$ ipython --no-banner

In [1]: import numpy as np

In [2]: np.set_printoptions(precision=3, suppress=True, linewidth=160, sign=" ")

In [3]: def rnd(a):
   ...:     return np.round(a, 3) + 0
   ...: 

In [4]: feats = np.load("data.npy")

In [5]: feats
Out[5]: 
array([[ 2.3 ,  0.46, -1.26, -0.02, -2.25, -1.15, -1.08, -5.58],
       [-0.2 ,  0.45,  0.1 , -0.95, -0.05,  1.2 ,  0.9 , -0.5 ],
       [ 0.6 , -0.84, -0.44, -1.92,  0.51,  1.05, -2.56, -3.76],
       [ 0.48, -0.47, -0.42, -3.79,  0.61,  3.02, -2.06, -5.5 ],
       [-1.32, -1.41,  0.62, -1.41,  2.46,  1.47, -1.94,  1.42]])

In [6]: feats.ravel(order="F")
Out[6]: 
array([ 2.3 , -0.2 ,  0.6 ,  0.48, -1.32,  0.46,  0.45, -0.84, -0.47, -1.41, -1.26,  0.1 , -0.44, -0.42,  0.62, -0.02, -0.95, -1.92, -3.79, -1.41, -2.25,
       -0.05,  0.51,  0.61,  2.46, -1.15,  1.2 ,  1.05,  3.02,  1.47, -1.08,  0.9 , -2.56, -2.06, -1.94, -5.58, -0.5 , -3.76, -5.5 ,  1.42])

In [7]: feats.reshape(2, -1)
Out[7]: 
array([[ 2.3 ,  0.46, -1.26, -0.02, -2.25, -1.15, -1.08, -5.58, -0.2 ,  0.45,  0.1 , -0.95, -0.05,  1.2 ,  0.9 , -0.5 ,  0.6 , -0.84, -0.44, -1.92],
       [ 0.51,  1.05, -2.56, -3.76,  0.48, -0.47, -0.42, -3.79,  0.61,  3.02, -2.06, -5.5 , -1.32, -1.41,  0.62, -1.41,  2.46,  1.47, -1.94,  1.42]])

In [8]: feats.reshape(5, 9)
ValueError: cannot reshape array of size 40 into shape (5,9)


In [9]: blk = feats.reshape(5, 2, -1)

In [10]: blk.transpose(1, 0, 2)
Out[10]: 
array([[[ 2.3 ,  0.46, -1.26, -0.02],
        [-0.2 ,  0.45,  0.1 , -0.95],
        [ 0.6 , -0.84, -0.44, -1.92],
        [ 0.48, -0.47, -0.42, -3.79],
        [-1.32, -1.41,  0.62, -1.41]],

       [[-2.25, -1.15, -1.08, -5.58],
        [-0.05,  1.2 ,  0.9 , -0.5 ],
        [ 0.51,  1.05, -2.56, -3.76],
        [ 0.61,  3.02, -2.06, -5.5 ],
        [ 2.46,  1.47, -1.94,  1.42]]])

In [11]: rnd(np.einsum("ihd,ihd->ih", blk, blk))
Out[11]: 
array([[  7.09 ,  38.688],
       [  1.155,   2.502],
       [  4.946,  22.054],
       [ 14.992,  43.986],
       [  6.103,  13.992]])

In [12]: np.swapaxes(blk, 1, 2)[2]
Out[12]: 
array([[ 0.6 ,  0.51],
       [-0.84,  1.05],
       [-0.44, -2.56],
       [-1.92, -3.76]])

In [13]: np.unique(feats.round(6), axis=0).shape
Out[13]: (5, 8)

In [14]: np.allclose(feats[:-1].T @ np.linalg.lstsq(feats[:-1].T, feats[-1])[0], feats[-1])
Out[14]: True

In [15]: rng = np.random.default_rng(85)

In [16]: data = rng.normal(size=(17, 8))

In [17]: data = 20 * data / np.linalg.norm(data, axis=1, keepdims=True)

In [18]: rnd(data)
Out[18]: 
array([[ 11.528,  -9.881,  -8.263,  -8.204,  -0.881,   3.43 ,   3.854,   2.551],
       [ -6.503,  -2.424,   1.381,  -1.921,  -8.271,  13.219,  -3.196,  -9.637],
       [ -5.518,  -7.094, -14.121,   1.349,   5.354,  -9.287,  -1.445,   1.01 ],
       [  8.857,  -4.005,  12.097,  -5.384,  -8.062,  -6.332,   4.809,   1.401],
       [  5.461,  -8.238,  -4.349,  -6.442,   0.611,  -0.019,  -0.202, -15.54 ],
       [ -8.193,   4.592,   1.939,  16.393,   5.738,  -2.405,  -0.175,   0.754],
       [ 13.139,   1.714,  -9.57 ,   3.888,   0.08 ,   1.551,  -2.516, -10.44 ],
       [ 16.87 ,   4.967,  -0.775,   1.375,  -4.562,   4.844,  -1.883,   6.358],
       [ -4.198,   6.065,  11.694,  -5.85 ,  -3.631,   5.223,  -2.774, -11.246],
       [-11.737,   2.018,  14.573,   0.019,  -3.868,  -0.173,   2.501,  -4.954],
       [  4.117,  -2.844,  -4.724, -12.101,   4.73 , -13.389,  -0.819,  -1.971],
       [-10.219,  -1.182,   4.133,   0.809,   4.458,   0.145,  14.307,   7.201],
       [  2.591,   9.446,  -9.225, -13.628,  -2.992,  -3.556,  -3.394,   0.326],
       [ -2.526,  -2.728,   0.784,  -0.322,  -1.6  ,   4.4  ,  14.126,  12.806],
       [ -8.837,   1.196,   0.772,  -1.157,  -9.404,   0.677,  15.12 ,   1.022],
       [  2.661,  -2.177,   8.026,   8.964,  -7.402,  -6.098,  -8.248,   9.132],
       [  3.053,  -0.62 ,   7.754, -12.656,   1.362,  -8.423,   3.845,   9.078]])

In [19]: x = np.array([2, 3, 3, -1, -2, 0, -1, 0])

In [20]: target = data @ x

In [21]: coef, lr = np.zeros(8), 1 / np.linalg.norm(data, 2) ** 2

In [22]: for i in range(8):
    ...:     coef -= lr * data.T @ (data @ coef - target)
    ...:     if i % 2 == 0: print(i, round(np.linalg.norm(data @ coef - target), 3))
    ...: 
0 75.657
2 25.785
4 14.266
6 9.369

In [23]: rnd(np.linalg.cond(data))
Out[23]: np.float64(3.05)

In [24]: m1 = np.loadtxt("layer18.csv", delimiter=",")

In [25]: m1
Out[25]: 
array([[ 2.   , -0.1  ,  0.2  ,  0.7  ,  0.1  , -0.2  , -0.8  ,  0.5  , -1.6  , -0.3  , -2.026,  0.9  ,  2.7  ],
       [-0.4  , -1.2  , -0.7  , -1.6  ,  0.6  , -0.6  , -1.1  ,  0.8  , -0.7  , -0.2  ,  0.451,  0.2  ,  0.7  ],
       [ 0.4  , -0.3  , -0.4  , -1.   , -1.   ,  0.4  , -0.5  , -0.5  ,  1.6  ,  0.2  , -0.383,  0.8  ,  0.   ],
       [-0.3  , -0.4  , -0.3  , -0.7  , -1.   ,  1.9  ,  0.2  , -0.7  ,  0.3  , -0.5  ,  0.3  ,  1.4  , -0.9  ],
       [-0.4  , -1.4  ,  0.1  ,  1.6  , -0.3  ,  0.9  ,  1.8  , -0.2  , -0.3  , -1.6  ,  0.414,  0.3  , -0.7  ],
       [ 0.5  ,  1.8  ,  0.9  , -0.5  ,  0.8  , -1.7  , -1.   , -1.1  , -1.1  , -0.5  , -0.527, -0.1  ,  0.   ],
       [ 0.6  , -0.7  ,  1.3  ,  0.6  ,  0.1  ,  0.9  ,  0.3  ,  0.9  , -0.6  , -1.3  , -0.628,  0.   , -0.6  ],
       [-0.1  , -0.7  , -0.6  , -0.8  ,  0.4  , -0.6  ,  0.7  ,  0.4  ,  0.9  ,  0.6  ,  0.113, -2.2  ,  0.   ],
       [ 0.5  ,  0.4  , -0.1  ,  0.2  ,  0.5  ,  1.1  , -1.5  , -0.2  , -0.4  ,  1.4  , -0.493,  0.6  ,  1.6  ],
       [ 0.6  ,  1.7  ,  0.3  , -0.3  , -1.5  , -0.7  , -0.8  ,  2.   , -0.7  ,  1.   , -0.624, -1.   ,  0.3  ],
       [ 0.4  ,  0.9  ,  0.   , -0.7  ,  0.   ,  0.2  , -1.8  ,  1.2  ,  0.4  ,  1.6  , -0.407,  2.   ,  1.2  ],
       [-0.1  , -0.7  ,  1.1  , -0.2  ,  2.3  ,  1.6  ,  0.6  , -1.4  ,  1.1  ,  1.   ,  0.085,  0.2  ,  0.7  ],
       [-0.6  , -0.6  , -0.9  , -0.7  ,  0.3  , -0.8  , -0.1  ,  0.5  , -0.4  ,  1.5  ,  0.579, -1.8  , -0.2  ],
       [ 1.1  ,  0.3  ,  1.5  ,  0.4  , -0.3  , -0.2  , -0.6  ,  0.9  ,  2.4  , -0.5  , -1.113, -0.7  , -1.1  ],
       [-1.1  , -0.9  ,  0.2  ,  1.3  ,  1.8  , -0.6  ,  0.   ,  0.7  , -0.1  , -1.4  ,  1.098, -0.6  , -0.9  ],
       [ 0.9  ,  1.3  ,  0.   , -0.7  ,  0.3  ,  1.9  , -0.1  ,  0.3  ,  1.3  , -0.3  , -0.898, -1.5  ,  0.4  ],
       [ 0.6  ,  1.8  ,  0.   ,  0.   , -0.2  ,  0.7  ,  1.1  , -1.1  , -0.3  , -2.   , -0.623, -0.1  ,  0.5  ],
       [ 1.1  , -0.8  ,  0.9  , -1.3  , -0.5  , -0.4  , -1.4  , -2.4  ,  2.2  , -0.4  , -1.11 , -1.   ,  0.8  ],
       [-0.3  ,  0.8  , -0.7  , -2.6  ,  0.2  ,  1.5  , -0.6  ,  0.7  , -0.6  , -1.6  ,  0.348, -0.7  ,  0.2  ]])

In [26]: left, sv, VT = np.linalg.svd(m1)

In [27]: np.argmax(sv[:-1] / (sv[1:] + 1e-6)) + 1
Out[27]: np.int64(12)

In [28]: other = left[:, :12] @ np.diag(sv[:12]) @ VT[:12]

In [29]: np.linalg.matrix_rank(m1, rtol=0.05)
Out[29]: np.int64(12)

In [30]: rnd(np.abs(m1 - other).max())
Out[30]: np.float64(0.013)

In [31]: rnd(np.linalg.norm(m1 - other, 2)), rnd(sv[12])
Out[31]: (np.float64(0.036), np.float64(0.036))

In [32]: other = np.c_[m1[:, :11] @ np.array([[0, 1, 1, 2, 1, 1, 2, 0, 2, 2, 1],
    ...:     [1, 3, 2, 3, 0, 2, 2, 1, 3, 1, 2],
    ...:     [3, 2, 0, 0, 2, 0, 3, 1, 3, 2, 2],
    ...:     [3, 3, 0, 0, 1, 3, 1, 1, 3, 2, 0],
    ...:     [1, 0, 3, 0, 1, 3, 3, 3, 0, 1, 1],
    ...:     [1, 1, 1, 3, 3, 0, 1, 2, 3, 1, 0],
    ...:     [3, 1, 3, 0, 3, 1, 0, 3, 3, 2, 1],
    ...:     [0, 3, 0, 1, 3, 2, 3, 3, 0, 0, 2],
    ...:     [2, 3, 2, 2, 0, 0, 0, 1, 1, 1, 0],
    ...:     [2, 1, 3, 3, 0, 2, 3, 1, 0, 0, 3],
    ...:     [3, 0, 2, 3, 0, 3, 1, 3, 2, 0, 2]]), np.array([3, 1, 1, 1, 0, 1, 3, 0, 3, 1, 2, 1, 1, 0, 0, 3, 1, 0, 0])]

In [33]: rnd(other)
Out[33]: 
array([[ -9.778,  -0.4  ,  -8.652,  -6.578,   1.7  ,  -2.278,   3.774,  -8.178,  -2.252,   2.4  ,  -2.452,   3.   ],
       [-11.847, -11.8  ,  -5.998,  -6.047,  -5.5  ,  -4.347,  -3.449,  -3.347, -16.198,  -9.5  ,  -2.798,   1.   ],
       [ -4.149,  -0.9  ,  -1.266,   3.251,  -4.2  ,  -8.449,  -5.883,  -6.249,  -3.766,  -2.3  ,  -3.666,   1.   ],
       [ -1.4  ,  -3.8  ,  -1.9  ,   3.2  ,   1.6  ,  -7.5  ,  -7.4  ,  -1.4  ,   2.4  ,  -1.4  ,  -4.8  ,   1.   ],
       [  7.142,   0.   ,  -2.372,  -6.658,   8.6  ,   0.142,  -6.686,   5.342,   8.728,   5.1  ,  -5.872,   0.   ],
       [ -5.681,  -3.6  ,  -2.954,  -5.081,  -8.8  ,  -0.781,   2.173,  -8.281,  -2.654,  -0.4  ,   0.946,   1.   ],
       [  1.216,   3.7  ,  -5.056,  -4.284,  10.2  ,  -1.084,   3.672,   3.116,   6.544,   5.3  ,  -1.156,   3.   ],
       [  0.339,  -1.2  ,   5.026,   0.239,  -0.2  ,   0.339,  -0.487,   3.039,  -5.074,  -1.6  ,   1.226,   0.   ],
       [ -1.679,   1.3  ,   1.814,   7.221,  -0.8  ,   2.821,   7.407,  -1.379,  -0.086,  -0.2  ,   2.914,   3.   ],
       [ -4.172,   8.8  ,  -3.248,   5.928,   0.9  ,   1.928,   8.376,  -2.172,  -0.148,  -1.6  ,   8.052,   1.   ],
       [ -3.621,   5.8  ,   1.786,   9.679,  -1.5  ,   2.679,  10.093,  -0.421,  -3.814,  -2.7  ,   6.786,   2.   ],
       [ 12.155,   1.7  ,  14.17 ,   6.555,   6.6  ,   4.855,   8.885,  10.255,   8.27 ,   7.1  ,   3.97 ,   1.   ],
       [ -2.263,  -5.4  ,   2.858,   0.537,  -4.   ,   2.637,   0.879,   1.137,  -9.742,  -6.1  ,   3.258,   1.   ],
       [  4.161,  14.8  ,  -0.126,   3.361,   4.5  ,  -1.139,   6.687,   0.361,   6.574,   7.   ,   1.874,   0.   ],
       [  5.094,   0.3  ,  -0.304,  -7.106,   2.7  ,   8.294,   1.698,   8.694,  -0.104,   1.   ,  -1.304,   0.   ],
       [  0.406,   9.   ,   5.904,  10.706,   6.8  ,  -0.494,   5.602,   4.206,   8.504,   5.   ,   1.604,   3.   ],
       [ -0.869,   1.6  ,  -0.246,  -0.869,   2.5  ,  -3.369,  -5.023,  -1.569,  10.454,   5.4  ,  -4.346,   1.   ],
       [ -6.83 ,  -6.2  ,  -5.62 ,  -3.93 , -11.5  , -16.23 ,  -9.41 , -16.43 ,  -6.82 ,  -0.9  ,  -8.82 ,   0.   ],
       [-12.556,  -7.5  ,  -3.704,   2.044,   0.7  ,  -7.256,  -3.952,   0.244,  -5.304,  -6.5  ,  -3.204,   0.   ]])

In [34]: rnd(np.linalg.norm(np.linalg.qr(m1)[0].T @ other, axis=0) ** 2 / ((other ** 2).sum(axis=0) + 1e-12))
Out[34]: array([ 1.  ,  1.  ,  1.  ,  1.  ,  1.  ,  1.  ,  1.  ,  1.  ,  1.  ,  1.  ,  1.  ,  0.81])

In [35]: x = np.array([1, 1, 0, 1, 0, 1, 0, 0, 0, 1, 1, 1, 2])

In [36]: a = np.maximum(m1 @ x, 0)

In [37]: rnd(m1.T @ a)
Out[37]: array([ 21.421,  12.145,   4.534,  -0.84 ,   9.791,  15.829, -24.711,   6.308,  -5.957,  19.366, -21.689,  19.751,  39.904])

In [38]: rnd(a)
Out[38]: array([ 6.374,  0.   ,  0.117,  0.   ,  0.   ,  0.   ,  0.   ,  0.   ,  6.907,  1.276,  6.393,  3.285,  0.   ,  0.   ,  0.   ,  1.502,  1.377,  0.   ,  0.   ])

In [39]: O, Rm = np.linalg.qr(m1)

In [40]: O.shape, Rm.shape
Out[40]: ((19, 13), (13, 13))

In [41]: round(np.log10(np.linalg.cond(m1)))
Out[41]: 2

In [42]: np.linalg.matrix_rank(m1, rtol=0.1)
Out[42]: np.int64(12)

In [43]: rnd(np.abs(np.linalg.svd(m1)[2][-1]))
Out[43]: array([ 0.713,  0.003,  0.007,  0.004,  0.001,  0.001,  0.002,  0.004,  0.006,  0.007,  0.701,  0.002,  0.007])

In [44]: F = np.loadtxt("block19.csv", delimiter=",")

In [45]: F
Out[45]: 
array([[ 0.,  0.,  0.,  0.,  0.,  0.,  1.,  1.,  0.,  0.],
       [ 0.,  0.,  0.,  0.,  0.,  0.,  0.,  0.,  0.,  0.],
       [ 0.,  0.,  0.,  1.,  0.,  0.,  0.,  1.,  0.,  0.],
       [ 0.,  0.,  1.,  0.,  1.,  0.,  0.,  0.,  1.,  0.],
       [ 0.,  0.,  0.,  1.,  0.,  0.,  1.,  0.,  0.,  0.],
       [ 0.,  0.,  0.,  0.,  0.,  0.,  0.,  0.,  0.,  0.],
       [ 1.,  0.,  0.,  0.,  1.,  0.,  0.,  1.,  0.,  0.],
       [ 1.,  0.,  1.,  0.,  0.,  0.,  1.,  0.,  0.,  0.],
       [ 0.,  0.,  0.,  1.,  0.,  0.,  0.,  0.,  0.,  0.],
       [ 0.,  0.,  0.,  0.,  0.,  0.,  0.,  0.,  0.,  0.]])

In [46]: r = np.linalg.matrix_rank(F)

In [47]: r
Out[47]: np.int64(6)

In [48]: null = np.linalg.svd(F)[2][r:].T

In [49]: np.allclose(F @ null, 0)
Out[49]: True

In [50]: [int(np.linalg.matrix_rank(F[:, :j + 1])) for j in range(10)]
Out[50]: [1, 1, 2, 3, 4, 4, 5, 6, 6, 6]

In [51]: rnd(null @ null.T)
Out[51]: 
array([[ 0.143,  0.   , -0.143,  0.   , -0.143,  0.   ,  0.   ,  0.   ,  0.286,  0.   ],
       [ 0.   ,  1.   ,  0.   ,  0.   ,  0.   ,  0.   ,  0.   ,  0.   ,  0.   ,  0.   ],
       [-0.143,  0.   ,  0.143,  0.   ,  0.143,  0.   ,  0.   ,  0.   , -0.286,  0.   ],
       [ 0.   ,  0.   ,  0.   ,  0.   ,  0.   ,  0.   ,  0.   ,  0.   ,  0.   ,  0.   ],
       [-0.143,  0.   ,  0.143,  0.   ,  0.143,  0.   ,  0.   ,  0.   , -0.286,  0.   ],
       [ 0.   ,  0.   ,  0.   ,  0.   ,  0.   ,  1.   ,  0.   ,  0.   ,  0.   ,  0.   ],
       [ 0.   ,  0.   ,  0.   ,  0.   ,  0.   ,  0.   ,  0.   ,  0.   ,  0.   ,  0.   ],
       [ 0.   ,  0.   ,  0.   ,  0.   ,  0.   ,  0.   ,  0.   ,  0.   ,  0.   ,  0.   ],
       [ 0.286,  0.   , -0.286,  0.   , -0.286,  0.   ,  0.   ,  0.   ,  0.571,  0.   ],
       [ 0.   ,  0.   ,  0.   ,  0.   ,  0.   ,  0.   ,  0.   ,  0.   ,  0.   ,  1.   ]])

In [52]: [int(np.linalg.matrix_rank(np.delete(F, i, axis=0))) for i in range(10)]
Out[52]: [6, 6, 6, 5, 6, 6, 5, 5, 6, 6]

In [53]: [int(np.linalg.matrix_rank(F[:i])) for i in range(1, len(F) + 1)]
Out[53]: [1, 1, 2, 3, 4, 4, 5, 6, 6, 6]

In [54]: np.linalg.matrix_rank(F.T @ F), np.linalg.matrix_rank(F @ F.T)
Out[54]: (np.int64(6), np.int64(6))
